$ ipython --no-banner

In [1]: import numpy as np

In [2]: np.set_printoptions(precision=1, suppress=True, linewidth=100)

In [3]: rd = lambda a: np.round(a, 1) + 0

In [4]: W0 = np.loadtxt("a.csv", delimiter=",")

In [5]: rd(W0)
Out[5]: 
array([[ 1.2, -1. ,  1.4, -0.5, -3.6,  1.8, -1.6,  0.1, -4.9],
       [ 3.4,  2.7,  0.3, -0.6,  1.3,  2.3, -3.6, -2.5, -1.2],
       [ 1.7,  2. , -1.8,  4.7, -2.3, -0.6, -0.7,  1.2, -0.5],
       [ 4.5, -0.2,  0. , -0.5,  2.5,  0.5,  4.6,  0.9, -1.3],
       [ 0.3, -2.3, -8.2, -1.9,  0.1, -3.3, -0.7, -2. , -0.7],
       [ 1.7, -4.8,  1.7,  3.6, -3. , -2.2,  0.7, -3.1,  2.1],
       [-1.3, -2.7, -1. ,  2.8,  3.6,  4.6,  0.7,  1.4, -1.3]])

In [6]: out = W0 / np.linalg.norm(W0, axis=1, keepdims=True)

In [7]: cov = out @ out.T

In [8]: rd(np.linalg.norm(out, axis=1))
Out[8]: array([1., 1., 1., 1., 1., 1., 1.])

In [9]: (np.abs(cov) > 0.9).astype(int)
Out[9]: 
array([[1, 0, 0, 0, 0, 0, 0],
       [0, 1, 0, 0, 0, 0, 0],
       [0, 0, 1, 0, 0, 0, 0],
       [0, 0, 0, 1, 0, 0, 0],
       [0, 0, 0, 0, 1, 0, 0],
       [0, 0, 0, 0, 0, 1, 0],
       [0, 0, 0, 0, 0, 0, 1]])

In [10]: (cov - 2 * np.eye(7)).round(6).argmax(axis=1)
Out[10]: array([1, 0, 5, 6, 2, 2, 3])

In [11]: rd(np.degrees(np.arccos(np.clip(cov[0, 6], -1, 1))))
Out[11]: np.float64(90.7)

In [12]: out = W0 / np.sqrt((W0 ** 2).mean(axis=1, keepdims=True))

In [13]: np.linalg.matrix_rank(W0 - W0.mean(axis=1, keepdims=True))
Out[13]: np.int64(7)

In [14]: u = np.array([4, 5, 0])

In [15]: rd(np.convolve(W0[3], u))
Out[15]: array([18. , 21.7, -1.1, -2.1,  7.7, 14.7, 21. , 26.5, -0.9, -6.7,  0. ])

In [16]: rd(np.cross(W0[3, :3], W0[2, :3]))
Out[16]: array([0.4, 8.2, 9.5])

In [17]: m1 = np.load("layer18.npy")

In [18]: m1
Out[18]: 
array([[2, 1, 0, 0, 0, 0, 0, 0],
       [0, 0, 0, 0, 0, 0, 0, 0],
       [0, 0, 0, 2, 2, 0, 0, 1],
       [0, 0, 2, 0, 0, 0, 3, 3],
       [0, 0, 1, 2, 1, 0, 3, 2],
       [2, 3, 0, 0, 0, 3, 0, 0],
       [0, 0, 0, 1, 2, 0, 2, 3],
       [0, 0, 0, 2, 2, 0, 0, 2]])

In [19]: out = np.array([[5, -5, 8],
    ...:     [-6, 6, 5],
    ...:     [-8, -5, -6],
    ...:     [0, -2, 2],
    ...:     [4, 6, -3],
    ...:     [-2, -1, 4],
    ...:     [3, -9, 5],
    ...:     [1, -5, 9]])

In [20]: np.linalg.matrix_rank(np.vstack([m1, out.T]))
Out[20]: np.int64(8)

In [21]: np.linalg.matrix_rank(m1 @ out)
Out[21]: np.int64(3)

In [22]: np.einsum("ik,kj->ij", m1, out)
Out[22]: 
array([[  4,  -4,  21],
       [  0,   0,   0],
       [  9,   3,   7],
       [ -4, -52,  30],
       [  7, -40,  28],
       [-14,   5,  43],
       [ 17, -23,  33],
       [ 10,  -2,  16]])

In [23]: m1 @ out
Out[23]: 
array([[  4,  -4,  21],
       [  0,   0,   0],
       [  9,   3,   7],
       [ -4, -52,  30],
       [  7, -40,  28],
       [-14,   5,  43],
       [ 17, -23,  33],
       [ 10,  -2,  16]])
